>>> import numpy as np
>>> np.set_printoptions(suppress=True, linewidth=200)
>>> basis = np.array([[3, -1, -2]])
>>> rng = np.random.default_rng(71920)
>>> E = rng.normal(size=(21, 1)) @ basis + np.array([-6, 0, -1])
>>> E.round(1) + 0
array([[ -5.2,  -0.3,  -1.6],
       [ -8.4,   0.8,   0.6],
       [ -3.8,  -0.7,  -2.5],
       [-10.5,   1.5,   2. ],
       [ -9.3,   1.1,   1.2],
       [ -3.9,  -0.7,  -2.4],
       [ -3.3,  -0.9,  -2.8],
       [ -3.7,  -0.8,  -2.5],
       [-11.1,   1.7,   2.4],
       [ -9.1,   1. ,   1.1],
       [ -8.3,   0.8,   0.5],
       [ -3.5,  -0.8,  -2.7],
       [ -4.6,  -0.5,  -1.9],
       [ -8.3,   0.8,   0.5],
       [ -6.4,   0.1,  -0.7],
       [ -6. ,   0. ,  -1. ],
       [ -2. ,  -1.3,  -3.6],
       [ -5.1,  -0.3,  -1.6],
       [ -8.1,   0.7,   0.4],
       [ -5.9,   0. ,  -1.1],
       [ -7.3,   0.4,  -0.1]])
>>> # rows and columns are dependent
>>> Xc = E - E.mean(axis=0)
>>> vecs = np.linalg.svd(Xc)[2][:2]
>>> Y = Xc - Xc @ vecs.T @ vecs
>>> np.round(np.diag(vecs.T @ vecs), 1)
array([1. , 0.2, 0.8])
>>> np.round(Y.std(axis=0), 1) + 0
array([0., 0., 0.])
>>> round(float(np.linalg.norm(Y) / np.linalg.norm(Xc)), 1)
0.0
>>> r0 = np.array([-4, 1, -6])
>>> np.round(np.cross(E[10, :3], E[0, :3]), 1)
array([ -1. , -15.6,   6.2])
>>> np.round(np.correlate(E[10], E[0], "full"), 1)
array([12.9,  1.1, 41.7, -4.1, -2.7])
>>> np.round(np.polyval(r0, E[10]), 1)
array([-288.4,   -7.5,   -6.6])
>>> x = np.array([-3, -4, -1])
>>> np.linalg.norm(E @ x) <= np.linalg.norm(E, 2) * np.linalg.norm(x) + 1e-9
np.True_
>>> np.round(E @ np.ones(3), 1)
array([-7., -7., -7., -7., -7., -7., -7., -7., -7., -7., -7., -7., -7., -7., -7., -7., -7., -7., -7., -7., -7.])
>>> np.sign((E @ x).round(6))
array([1., 1., 1., 1., 1., 1., 1., 1., 1., 1., 1., 1., 1., 1., 1., 1., 1., 1., 1., 1., 1.])
>>> np.round(E @ np.eye(3)[0], 1)
array([ -5.2,  -8.4,  -3.8, -10.5,  -9.3,  -3.9,  -3.3,  -3.7, -11.1,  -9.1,  -8.3,  -3.5,  -4.6,  -8.3,  -6.4,  -6. ,  -2. ,  -5.1,  -8.1,  -5.9,  -7.3])
>>> np.argsort(-np.linalg.norm(E, axis=0).round(6), kind="stable")[:3]
array([0, 2, 1])
>>> round(np.linalg.norm(E, 2) / np.linalg.norm(E), 1)
np.float64(1.0)
>>> np.linalg.cond(E) > 100
np.True_
>>> [round(float(x), 1) for x in np.linalg.svd(E, compute_uv=False)[:3]]
[31.5, 9.1, 0.0]
>>> arr = np.load("m.npy")
>>> arr.round(1)
array([[ -4.1,  -2.2,  -0.6],
       [  2.5,  -1.1,  -2.8],
       [  0.6,  -1.4,  -2.2],
       [  3.5,  -0.9,  -3.2],
       [  1.4,  -1.3,  -2.5],
       [ -7.9,  -2.8,   0.6],
       [  3. ,  -1. ,  -3. ],
       [  3.1,  -1. ,  -3. ],
       [  1.9,  -1.2,  -2.6],
       [ -2.8,  -2. ,  -1.1],
       [  4.6,  -0.7,  -3.5],
       [ -1.2,  -1.7,  -1.6],
       [-10.7,  -3.3,   1.6],
       [ -2.6,  -1.9,  -1.1],
       [  3.7,  -0.9,  -3.2],
       [  3.4,  -0.9,  -3.1],
       [ -4.2,  -2.2,  -0.6],
       [-12.4,  -3.6,   2.1],
       [ -4.1,  -2.2,  -0.6]])
>>> d = np.linalg.norm(arr[:, None] - arr[None], axis=-1)
>>> d.mean(axis=1).argmax()
np.int64(17)
>>> np.linalg.matrix_rank(d ** 2)
np.int64(3)
>>> (d + 1e9 * np.eye(19)).round(6).argmin(axis=1)
array([18,  6,  4, 15,  8, 12,  7,  6,  4, 13, 14, 13, 17,  9,  3,  3,  0, 12,  0])
>>> d.shape
(19, 19)
>>> np.round(np.linalg.norm(arr, axis=1), 1)
array([ 4.7,  4. ,  2.7,  4.8,  3.1,  8.4,  4.4,  4.5,  3.5,  3.6,  5.9,  2.6, 11.3,  3.4,  5. ,  4.8,  4.8, 13. ,  4.7])
>>> np.round(np.linalg.norm(arr - arr.mean(axis=0), axis=1), 1)
array([ 3.1,  3.9,  1.9,  5. ,  2.7,  7.2,  4.5,  4.6,  3.3,  1.8,  6.2,  0.1, 10.2,  1.5,  5.2,  4.9,  3.3, 12. ,  3.1])
>>> Uu, sig, Vh = np.linalg.svd(arr)
>>> np.argmax(sig[:-1] / (sig[1:] + 1e-6)) + 1
np.int64(2)
>>> Y = Uu[:, :2] @ np.diag(sig[:2]) @ Vh[:2]
>>> round(np.linalg.norm(arr - Y) / np.linalg.norm(arr), 1)
np.float64(0.0)
>>> idx = arr[:, 2] > np.median(arr[:, 2])
>>> r0 = arr[idx].mean(axis=0) - arr[~idx].mean(axis=0)
>>> r0.round(1)
array([-8.3, -1.4,  2.8])
>>> idx.astype(int)
array([1, 0, 0, 0, 0, 1, 0, 0, 0, 1, 0, 1, 1, 1, 0, 0, 1, 1, 1])
>>> np.argsort(-np.abs(r0).round(6), kind="stable")
array([0, 2, 1])
>>> (((arr - arr.mean(axis=0)) @ r0 > 0) == idx).mean()
np.float64(1.0)
>>> ((arr - arr.mean(axis=0)) @ r0 > 0).astype(int)
array([1, 0, 0, 0, 0, 1, 0, 0, 0, 1, 0, 1, 1, 1, 0, 0, 1, 1, 1])
>>> basis = arr[[4, 2]].astype(float)
>>> for _ in range(7):
...     idx = np.linalg.norm(arr[:, None] - basis, axis=-1).argmin(axis=1)
...     basis = np.array([arr[idx == j].mean(axis=0) for j in range(2)])
... 
>>> idx
array([1, 0, 0, 0, 0, 1, 0, 0, 0, 1, 0, 0, 1, 1, 0, 0, 1, 1, 1])
>>> basis.round(1) + 0
array([[ 2.4, -1.1, -2.8],
       [-6.1, -2.5,  0. ]])
>>> Y = E / np.sqrt((E ** 2).mean(axis=1, keepdims=True))
>>> np.round(np.linalg.norm(Y, axis=1), 1)
array([1.7, 1.7, 1.7, 1.7, 1.7, 1.7, 1.7, 1.7, 1.7, 1.7, 1.7, 1.7, 1.7, 1.7, 1.7, 1.7, 1.7, 1.7, 1.7, 1.7, 1.7])
>>> Y[18].round(1)
array([-1.7,  0.1,  0.1])
>>> np.linalg.matrix_rank(Y) == np.linalg.matrix_rank(E)
np.True_
>>> Y = np.array([[5], [1]])
>>> basis = np.array([[3, 3, -6]])
>>> K = Y @ basis
>>> K
array([[ 15,  15, -30],
       [  3,   3,  -6]])
>>> # row 0 is much longer than the rest
>>> Uu, sig, Vh = np.linalg.svd(K)
>>> sig.round(1) + 0
array([37.5,  0. ])
>>> np.argmax(sig[:-1] / (sig[1:] + 1e-6)) + 1
np.int64(1)
>>> Y = Uu[:, :1] @ np.diag(sig[:1]) @ Vh[:1]
>>> np.linalg.matrix_rank(K, rtol=0.05)
np.int64(1)
>>> np.round(np.linalg.norm(K - Y, 2), 1), round(float(sig[1]), 1)
(np.float64(0.0), 0.0)
>>> Y.round(1)
array([[ 15.,  15., -30.],
       [  3.,   3.,  -6.]])
>>> round(np.linalg.norm(K - Y) / np.linalg.norm(K), 1)
np.float64(0.0)
>>> np.round(np.abs(K - Y).max(), 1)
np.float64(0.0)
>>> np.linalg.matrix_rank(Y)
np.int64(1)
>>> round(float(np.linalg.norm(Y, 2) / np.linalg.norm(Y)), 1)
1.0
>>> np.linalg.cond(Y) > 100
np.True_
>>> Y = np.array([[2, -3, 1], [-2, 0, -1], [-2, 0, 3], [-1, -2, 0]])
>>> feats = Y.T @ Y
>>> feats
array([[13, -4, -2],
       [-4, 13, -3],
       [-2, -3, 11]])
>>> idx = rng.permutation(3)
>>> idx
array([2, 1, 0])
>>> Y = feats[idx][:, idx]
>>> round(float(np.linalg.det(Y)), 1), round(np.linalg.det(feats[idx]), 1)
(1466.0, np.float64(-1466.0))
>>> np.diag(Y)
array([11, 13, 13])
